>>> import numpy as np
>>> import numpy.linalg as la
>>> np.set_printoptions(precision=2, suppress=True, linewidth=200)
>>> def rd(a):
...     return np.round(a, 2) + 0
... 
>>> K = np.tanh(np.array([[0.4],
...     [0.4],
...     [-0.4],
...     [-1.4],
...     [-0.1],
...     [-0.2],
...     [-1.9],
...     [-0.4],
...     [0.3],
...     [0.2],
...     [0.0],
...     [-2.1],
...     [-0.9],
...     [1.3],
...     [0.4],
...     [-0.6],
...     [-0.7],
...     [2.0],
...     [-0.9],
...     [2.8],
...     [0.1],
...     [0.3],
...     [-0.9],
...     [0.2],
...     [-0.2],
...     [0.9],
...     [-0.3],
...     [-1.0],
...     [-0.8],
...     [2.1],
...     [1.6],
...     [-0.9],
...     [-0.2],
...     [0.2],
...     [1.1],
...     [-0.1],
...     [-1.4],
...     [0.4],
...     [0.2],
...     [-0.5],
...     [1.2],
...     [-1.3],
...     [1.1]]) @ np.array([[-1.6, -0.1, 0.0]]))
>>> print(rd(K))
[[-0.56 -0.04  0.  ]
 [-0.56 -0.04  0.  ]
 [ 0.56  0.04  0.  ]
 [ 0.98  0.14  0.  ]
 [ 0.16  0.01  0.  ]
 [ 0.31  0.02  0.  ]
 [ 1.    0.19  0.  ]
 [ 0.56  0.04  0.  ]
 [-0.45 -0.03  0.  ]
 [-0.31 -0.02  0.  ]
 [ 0.    0.    0.  ]
 [ 1.    0.21  0.  ]
 [ 0.89  0.09  0.  ]
 [-0.97 -0.13  0.  ]
 [-0.56 -0.04  0.  ]
 [ 0.74  0.06  0.  ]
 [ 0.81  0.07  0.  ]
 [-1.   -0.2   0.  ]
 [ 0.89  0.09  0.  ]
 [-1.   -0.27  0.  ]
 [-0.16 -0.01  0.  ]
 [-0.45 -0.03  0.  ]
 [ 0.89  0.09  0.  ]
 [-0.31 -0.02  0.  ]
 [ 0.31  0.02  0.  ]
 [-0.89 -0.09  0.  ]
 [ 0.45  0.03  0.  ]
 [ 0.92  0.1   0.  ]
 [ 0.86  0.08  0.  ]
 [-1.   -0.21  0.  ]
 [-0.99 -0.16  0.  ]
 [ 0.89  0.09  0.  ]
 [ 0.31  0.02  0.  ]
 [-0.31 -0.02  0.  ]
 [-0.94 -0.11  0.  ]
 [ 0.16  0.01  0.  ]
 [ 0.98  0.14  0.  ]
 [-0.56 -0.04  0.  ]
 [-0.31 -0.02  0.  ]
 [ 0.66  0.05  0.  ]
 [-0.96 -0.12  0.  ]
 [ 0.97  0.13  0.  ]
 [-0.94 -0.11  0.  ]]
>>> # column 0 dominates
>>> Uu, sv, Vt = la.svd(K)
>>> print(rd(sv))
[4.83 0.25 0.  ]
>>> print(np.argmax(sv[:-1] / (sv[1:] + 1e-6)) + 1)
2
>>> Y = Uu[:, :2] @ np.diag(sv[:2]) @ Vt[:2]
>>> print(rd(Y))
[[-0.56 -0.04  0.  ]
 [-0.56 -0.04  0.  ]
 [ 0.56  0.04  0.  ]
 [ 0.98  0.14  0.  ]
 [ 0.16  0.01  0.  ]
 [ 0.31  0.02  0.  ]
 [ 1.    0.19  0.  ]
 [ 0.56  0.04  0.  ]
 [-0.45 -0.03  0.  ]
 [-0.31 -0.02  0.  ]
 [ 0.    0.    0.  ]
 [ 1.    0.21  0.  ]
 [ 0.89  0.09  0.  ]
 [-0.97 -0.13  0.  ]
 [-0.56 -0.04  0.  ]
 [ 0.74  0.06  0.  ]
 [ 0.81  0.07  0.  ]
 [-1.   -0.2   0.  ]
 [ 0.89  0.09  0.  ]
 [-1.   -0.27  0.  ]
 [-0.16 -0.01  0.  ]
 [-0.45 -0.03  0.  ]
 [ 0.89  0.09  0.  ]
 [-0.31 -0.02  0.  ]
 [ 0.31  0.02  0.  ]
 [-0.89 -0.09  0.  ]
 [ 0.45  0.03  0.  ]
 [ 0.92  0.1   0.  ]
 [ 0.86  0.08  0.  ]
 [-1.   -0.21  0.  ]
 [-0.99 -0.16  0.  ]
 [ 0.89  0.09  0.  ]
 [ 0.31  0.02  0.  ]
 [-0.31 -0.02  0.  ]
 [-0.94 -0.11  0.  ]
 [ 0.16  0.01  0.  ]
 [ 0.98  0.14  0.  ]
 [-0.56 -0.04  0.  ]
 [-0.31 -0.02  0.  ]
 [ 0.66  0.05  0.  ]
 [-0.96 -0.12  0.  ]
 [ 0.97  0.13  0.  ]
 [-0.94 -0.11  0.  ]]
>>> print(rd(la.norm(K - Y, 2)), sv[2])
0.0 0.0
>>> print(la.matrix_rank(Y))
2
